% ipython --no-banner

In [1]: import numpy as np

In [2]: from numpy import linalg as LA

In [3]: np.set_printoptions(suppress=True, linewidth=160)

In [4]: rd = lambda a: np.round(a, 3) + 0

In [5]: out = np.array([[-9, 4], [-4, -1]])

In [6]: X = np.tile(out, (2, 2))

In [7]: X
Out[7]: 
array([[-9,  4, -9,  4],
       [-4, -1, -4, -1],
       [-9,  4, -9,  4],
       [-4, -1, -4, -1]])

In [8]: # column 2 repeats column 0

In [9]: w1 = np.array([[-2, 3, 2, 0, -1],
   ...:     [-1, -1, -3, 3, 0],
   ...:     [3, 3, -3, -2, 0],
   ...:     [-3, -3, -1, -3, -1]])

In [10]: c = np.array([0, 1, 0, 0, 0])

In [11]: H = np.maximum(X @ w1 + c, 0)

In [12]: (H > 0).mean(axis=0)
Out[12]: array([0. , 0. , 0.5, 1. , 1. ])

In [13]: H
Out[13]: 
array([[ 0,  0,  0, 18,  5],
       [ 0,  0,  8,  8,  5],
       [ 0,  0,  0, 18,  5],
       [ 0,  0,  8,  8,  5]])

In [14]: (H > 0).astype(int)
Out[14]: 
array([[0, 0, 0, 1, 1],
       [0, 0, 1, 1, 1],
       [0, 0, 0, 1, 1],
       [0, 0, 1, 1, 1]])

In [15]: Z = np.array([[2, 0], [1, 2], [2, 1], [0, 1], [1, 2]])

In [16]: (H @ Z).round(6).argmax(axis=1)
Out[16]: array([1, 1, 1, 1])

In [17]: P = np.triu(np.array([[-1, 2, 0, 1], [-2, -1, 3, 0], [-2, 3, 2, -3], [3, -3, -2, 3]]), 1) + np.eye(4)

In [18]: out = P @ X @ LA.inv(P)

In [19]: rd(LA.det(out))
Out[19]: np.float64(0.0)

In [20]: LA.matrix_rank(out)
Out[20]: np.int64(2)

In [21]: LA.matrix_rank(X)
Out[21]: np.int64(2)

In [22]: X[:, 4]
---------------------------------------------------------------------------
IndexError                                Traceback (most recent call last)
Cell In[22], line 1
----> 1 X[:, 4]

IndexError: index 4 is out of bounds for axis 1 with size 4

In [23]: X[4]
---------------------------------------------------------------------------
IndexError                                Traceback (most recent call last)
Cell In[23], line 1
----> 1 X[4]

IndexError: index 4 is out of bounds for axis 0 with size 4
